$ python3 -q
>>> import numpy as np
>>> np.set_printoptions(suppress=True, linewidth=120)
>>> def tidy(a):
...     return np.round(a, 1) + 0
... 
>>> m1 = np.loadtxt("block9.csv", delimiter=",")
>>> print(tidy(m1))
[[-0.1  0.  -1.  -0.3]
 [ 0.8 -0.4  0.  -0.3]
 [ 0.5  0.6 -0.2  0.6]
 [-0.1 -0.7 -0.2  0.7]]
>>> # keeps lengths
>>> print(tidy(np.linalg.svd(m1, compute_uv=False)))
[1. 1. 1. 1.]
>>> print(tidy(m1 @ m1.T))
[[1. 0. 0. 0.]
 [0. 1. 0. 0.]
 [0. 0. 1. 0.]
 [0. 0. 0. 1.]]
>>> print(tidy(np.linalg.pinv(m1)))
[[-0.1  0.8  0.5 -0.1]
 [ 0.  -0.4  0.6 -0.7]
 [-1.   0.  -0.2 -0.2]
 [-0.3 -0.3  0.6  0.7]]
>>> print(tidy(m1[:, 3] @ m1[:, 1]))
0.0
>>> print(tidy(np.linalg.norm(m1, axis=0)))
[1. 1. 1. 1.]
>>> x0 = np.array([1, 3, 0, 2])
>>> print(tidy(np.abs(np.linalg.eigvals(m1))))
[1. 1. 1. 1.]
>>> print(tidy(np.linalg.norm(x0)), tidy(np.linalg.norm(m1 @ x0)))
3.7 3.7
>>> print(tidy(np.linalg.inv(m1)))
[[-0.1  0.8  0.5 -0.1]
 [ 0.  -0.4  0.6 -0.7]
 [-1.   0.  -0.2 -0.2]
 [-0.3 -0.3  0.6  0.7]]
>>> print(4 - np.linalg.matrix_rank(m1 - np.eye(4), tol=1e-8))
1
>>> x0 = np.array([-3, 6, 3, 9])
>>> print(tidy((m1 * x0).sum(axis=1)))
[-4.7 -8.3  6.4  1.9]
>>> print(tidy(m1 @ np.ones(4)))
[-1.3  0.   1.5 -0.2]
>>> J = np.loadtxt("w.csv", delimiter=",")
>>> print(tidy(J))
[[ 0.3 -0.2 -0.7]
 [-0.2 -0.1  1.1]
 [-0.7  1.1 -1.2]]
>>> # looks like rank 2
>>> B = np.array([[0, 2], [0, 0], [0, 2]])
>>> print(np.linalg.matrix_rank(np.vstack([J, B.T])))
3
>>> print(tidy(B.T @ J.T))
[[ 0.   0.   0. ]
 [-0.8  1.9 -3.8]]
>>> print(tidy(np.einsum("ij,ij->i", J, J)))
[0.6 1.2 3.1]
>>> print(np.vstack([J, B.T]).shape)
(5, 3)
